$ python -q
>>> import numpy as np
>>> import numpy.linalg as la
>>> np.set_printoptions(suppress=True, linewidth=100)
>>> rd = lambda a: np.round(a, 4) + 0
>>> mat = np.loadtxt("sample5.csv", delimiter=",")
>>> mat
array([[ 1.4358,  2.9071,  1.4348,  1.2416],
       [ 0.834 ,  4.8245,  2.4669,  1.0056],
       [ 2.7214,  5.6787,  1.9931,  2.9806],
       [-0.4665, -0.8108, -0.6018, -0.131 ],
       [ 1.072 ,  4.2988,  1.6993,  1.4411],
       [ 4.0046,  4.3835,  0.7584,  4.1677],
       [ 0.5652,  2.7574,  1.0674,  0.9066],
       [-3.8179, -4.5141, -0.8856, -4.0329],
       [ 1.2778,  4.8644,  2.0821,  1.4983],
       [ 1.213 ,  1.8745,  0.7113,  1.0126],
       [-0.762 , -2.1139, -0.9583, -0.8403],
       [ 0.8048,  1.0872,  0.2226,  0.767 ],
       [-1.4711, -3.2173, -1.0966, -1.5526],
       [-0.3479, -0.9303, -0.2161, -0.5194],
       [ 2.5346,  7.8978,  3.31  ,  2.9552],
       [-0.1312,  1.1904,  0.5036,  0.0695],
       [ 0.0298, -0.1404,  0.0315, -0.098 ],
       [ 0.9081,  3.2713,  1.097 ,  1.3841],
       [ 0.1157,  2.9854,  1.2481,  0.5103],
       [ 0.04  , -2.1385, -0.8176, -0.392 ],
       [-0.0394, -4.4941, -2.2091, -0.4378],
       [ 3.6922,  7.976 ,  2.6865,  4.097 ],
       [ 4.0135,  8.4933,  2.6408,  4.5024],
       [-0.2932, -0.3965, -0.2861, -0.0488]])
>>> Ac = mat - mat.mean(axis=0)
>>> evecs = la.svd(Ac)[2][:2]
>>> out = Ac - Ac @ evecs.T @ evecs
>>> rd(la.norm(out) / la.norm(Ac))
np.float64(0.0411)
>>> rd((Ac @ evecs.T).std(axis=0))
array([4.5891, 1.1303])
>>> rd(np.cov(Ac @ evecs.T, rowvar=False))
array([[21.9757,  0.    ],
       [ 0.    ,  1.333 ]])
>>> rd(out.std(axis=0))
array([0.1105, 0.0615, 0.1286, 0.0727])
>>> dist = la.norm(mat[:, None] - mat[None], axis=-1)
>>> (dist + 1e9 * np.eye(24)).round(6).argmin(axis=1)
array([17,  8,  8, 23,  8,  2, 18, 12,  4, 11, 19,  9, 10,  3, 21, 11, 23,  0,  6, 10, 12, 22, 21,
       16])
>>> dist[16].round(6).argsort(kind="stable")[:4]
array([16, 23, 13,  3])
>>> dist.mean(axis=1).argmax()
np.int64(7)
>>> dist.shape
(24, 24)
>>> proj = mat @ la.solve(mat.T @ mat, mat.T)
>>> np.allclose(proj @ proj, proj)
True
>>> rd(np.trace(proj))
np.float64(4.0)
>>> rd(proj @ mat[:, 0])
array([ 1.4358,  0.834 ,  2.7214, -0.4665,  1.072 ,  4.0046,  0.5652, -3.8179,  1.2778,  1.213 ,
       -0.762 ,  0.8048, -1.4711, -0.3479,  2.5346, -0.1312,  0.0298,  0.9081,  0.1157,  0.04  ,
       -0.0394,  3.6922,  4.0135, -0.2932])
>>> out = np.c_[mat[:, :1] @ np.array([[5]]), np.array([1, 3, 0, 1, 2, 0, 2, 0, 2, 1, 3, 1, 0, 3, 0, 2, 2, 2, 0, 3, 2, 2, 3, 0])]
>>> rd(out)
array([[  7.179 ,   1.    ],
       [  4.17  ,   3.    ],
       [ 13.607 ,   0.    ],
       [ -2.3325,   1.    ],
       [  5.36  ,   2.    ],
       [ 20.023 ,   0.    ],
       [  2.826 ,   2.    ],
       [-19.0895,   0.    ],
       [  6.389 ,   2.    ],
       [  6.065 ,   1.    ],
       [ -3.81  ,   3.    ],
       [  4.024 ,   1.    ],
       [ -7.3555,   0.    ],
       [ -1.7395,   3.    ],
       [ 12.673 ,   0.    ],
       [ -0.656 ,   2.    ],
       [  0.149 ,   2.    ],
       [  4.5405,   2.    ],
       [  0.5785,   0.    ],
       [  0.2   ,   3.    ],
       [ -0.197 ,   2.    ],
       [ 18.461 ,   2.    ],
       [ 20.0675,   3.    ],
       [ -1.466 ,   0.    ]])
>>> la.matrix_rank(np.c_[mat, out])
np.int64(5)
>>> rd(la.norm(la.qr(mat)[0].T @ out, axis=0) ** 2 / ((out ** 2).sum(axis=0) + 1e-12))
array([1.    , 0.1804])
>>> rd(la.lstsq(mat, out[:, 0])[0])
array([5., 0., 0., 0.])
>>> la.matrix_rank(out)
np.int64(2)
>>> M, _ = la.qr(np.array([[2.1, -0.8, -0.6, 0.4, 1.5],
...     [0.1, -0.4, 0.5, -0.9, -0.6],
...     [-0.5, 0.4, -0.7, 1.1, -0.1],
...     [-1.2, -0.5, 1.6, 1.7, 0.5],
...     [1.8, -0.5, 1.7, -0.1, -0.5]]))
>>> rd(M)
array([[-0.6868, -0.312 , -0.5983, -0.2679, -0.0352],
       [-0.0327, -0.3896, -0.0722,  0.6083,  0.687 ],
       [ 0.1635,  0.2912, -0.1057, -0.615 ,  0.7064],
       [ 0.3924, -0.8127,  0.1547, -0.3947, -0.0764],
       [-0.5887, -0.0752,  0.7757, -0.1552,  0.1482]])
>>> # orthonormal columns
>>> x = np.array([2, -3, -2, -2, 0])
>>> target = M @ x
>>> rd(target)
array([ 1.295 ,  0.031 ,  0.8949,  3.703 , -2.1928])
>>> rd(la.solve(M, target))
array([ 2., -3., -2., -2.,  0.])
>>> rd(la.solve(M, M[:, 3]))
array([0., 0., 0., 1., 0.])
>>> rd(la.solve(M, target + M[:, 1]))
array([ 2., -2., -2., -2.,  0.])
>>> J = np.array([[0, 0, 0], [0, 0, 0], [0, 0, 1]])
>>> # row 2 dominates
>>> rank = la.matrix_rank(J)
>>> rank
np.int64(1)
>>> N = la.svd(J)[2][rank:].T
>>> [int(la.matrix_rank(J[:, :j + 1])) for j in range(3)]
[0, 0, 1]
>>> np.einsum("ii->", J)
np.int64(1)
>>> rd(la.det(J[::-1]))
np.float64(0.0)
>>> rd(la.det(2 * J)), rd(la.det(J))
(np.float64(0.0), np.float64(0.0))
>>> rd(la.eigvals(J).sum().real)
np.float64(1.0)
>>> np.poly(J)
array([ 1., -1.,  0.,  0.])
>>> la.cond(J) > 100
np.True_
>>> [round(float(x), 4) for x in la.svd(J, compute_uv=False)[:3]]
[1.0, 0.0, 0.0]
>>> (J != 0).astype(int)
array([[0, 0, 0],
       [0, 0, 0],
       [0, 0, 1]])
>>> (la.matrix_power((J != 0) + (J.T != 0) + np.eye(3), 3) > 0).astype(int)
array([[1, 0, 0],
       [0, 1, 0],
       [0, 0, 1]])
>>> W = np.array([[-8, -9, -4], [-4, 0, 3], [-8, 5, 9], [6, -8, 9]])
>>> b = np.array([4, 0, 9])
>>> act = np.maximum(mat @ W + b, 0)
>>> rd((act > 0).mean(axis=0))
array([0.375 , 0.375 , 0.7917])
>>> W2 = np.array([[2, 2, 0], [2, 2, 0], [2, 2, 0]])
>>> (act @ W2).round(6).argmax(axis=1)
array([0, 0, 0, 0, 0, 0, 0, 0, 0, 0, 0, 0, 0, 0, 0, 0, 0, 0, 0, 0, 0, 0, 0, 0])
>>> data = np.loadtxt("w.csv", delimiter=",")
>>> data
array([[ 1.,  1.,  1.,  1., -1., -1., -1., -1.],
       [ 1., -1.,  1., -1.,  1., -1.,  1., -1.],
       [ 1.,  1., -1., -1.,  1.,  1., -1., -1.]])
>>> out = data / np.sqrt((data ** 2).mean(axis=1, keepdims=True))
>>> rd(la.norm(out, axis=1))
array([2.8284, 2.8284, 2.8284])
>>> out[1]
array([ 1., -1.,  1., -1.,  1., -1.,  1., -1.])
>>> la.matrix_rank(out) == la.matrix_rank(data)
np.True_
>>> out = data[0, 0] * data[1:] - np.outer(data[1:, 0], data[0])
>>> out
array([[ 0., -2.,  0., -2.,  2.,  0.,  2.,  0.],
       [ 0.,  0., -2., -2.,  2.,  2.,  0.,  0.]])
>>> data[:, 0] / data[0, 0]
array([1., 1., 1.])
>>> la.matrix_rank(out), la.matrix_rank(data)
(np.int64(2), np.int64(3))
>>> np.flatnonzero(~out.round(6).any(axis=1))
array([], dtype=int64)
>>> W2 = np.array([[1, 3, -3, -2], [1, 3, 0, -2]])
>>> rng = np.random.default_rng(877)
>>> K = rng.normal(size=(22, 2)) @ W2 + np.array([-2, 2, -2, 0])
>>> rd(K)
array([[-1.2991,  4.1027, -3.3208, -1.4018],
       [-1.9678,  2.0967, -2.0413, -0.0644],
       [-0.3133,  7.0602, -6.6031, -3.3735],
       [-2.5314,  0.4059, -0.9221,  1.0628],
       [-2.1668,  1.4996, -0.8242,  0.3336],
       [-1.5305,  3.4085, -1.4326, -0.939 ],
       [-3.9105, -3.7314,  1.0368,  3.8209],
       [-0.7989,  5.6033, -7.0552, -2.4022],
       [-2.0126,  1.9623, -1.6854,  0.0251],
       [-2.5961,  0.2118, -0.3341,  1.1921],
       [-0.7717,  5.685 , -5.5103, -2.4567],
       [-2.3662,  0.9014, -2.1602,  0.7324],
       [-2.5871,  0.2387, -4.782 ,  1.1742],
       [-2.747 , -0.2409, -1.6522,  1.4939],
       [-0.5446,  6.3661, -2.2111, -2.9107],
       [-2.9911, -0.9732,  0.027 ,  1.9821],
       [-2.7897, -0.369 , -2.0705,  1.5793],
       [-1.5961,  3.2117, -5.9053, -0.8078],
       [-0.708 ,  5.8759, -4.8497, -2.584 ],
       [ 0.0662,  8.1987, -6.786 , -4.1324],
       [-2.4687,  0.594 , -0.3334,  0.9373],
       [-2.8432, -0.5295, -2.778 ,  1.6864]])
>>> Ac = K - K.mean(axis=0)
>>> left, sv, VT = la.svd(Ac, full_matrices=False)
>>> np.abs(left[:, 0]).argmax()
np.int64(6)
>>> rd(Ac.mean(axis=0))
array([0., 0., 0., 0.])
>>> np.abs(VT[0]).argmax()
np.int64(1)
>>> rd(VT[0] * np.sign(VT[0, np.abs(VT[0]).argmax()]))
array([ 0.234 ,  0.7019, -0.4835, -0.4679])
>>> rd(sv ** 2 / (sv ** 2).sum())
array([0.9104, 0.0896, 0.    , 0.    ])
>>> Ac = K - K.mean(axis=0)
>>> evecs = la.svd(Ac)[2][:3]
>>> out = Ac - Ac @ evecs.T @ evecs
>>> la.norm(out, axis=1).round(6).argmax()
np.int64(0)
>>> rd((Ac @ evecs.T).std(axis=0))
array([4.2429, 1.3309, 0.    ])
>>> rd(np.cov(Ac @ evecs.T, rowvar=False))
array([[18.8594,  0.    ,  0.    ],
       [ 0.    ,  1.8557,  0.    ],
       [ 0.    ,  0.    ,  0.    ]])
>>> rd(np.diag(evecs.T @ evecs))
array([0.8829, 0.8068, 1.    , 0.3103])
>>> rd(la.norm(K, 2) / la.norm(K))
np.float64(0.8872)
>>> dist = la.norm(K[:, None] - K[None], axis=-1)
>>> dist[18].round(6).argsort(kind="stable")[:4]
array([18, 10,  7,  2])
>>> rd(dist[:5, :5])
array([[ 0.    ,  2.8101,  4.9376,  5.1974,  4.0956],
       [ 2.8101,  0.    ,  7.6899,  2.3874,  1.4268],
       [ 4.9376,  7.6899,  0.    , 10.0576,  9.0274],
       [ 5.1974,  2.3874, 10.0576,  0.    ,  1.3676],
       [ 4.0956,  1.4268,  9.0274,  1.3676,  0.    ]])
>>> np.unravel_index(dist.round(6).argmax(), dist.shape)
(np.int64(6), np.int64(19))
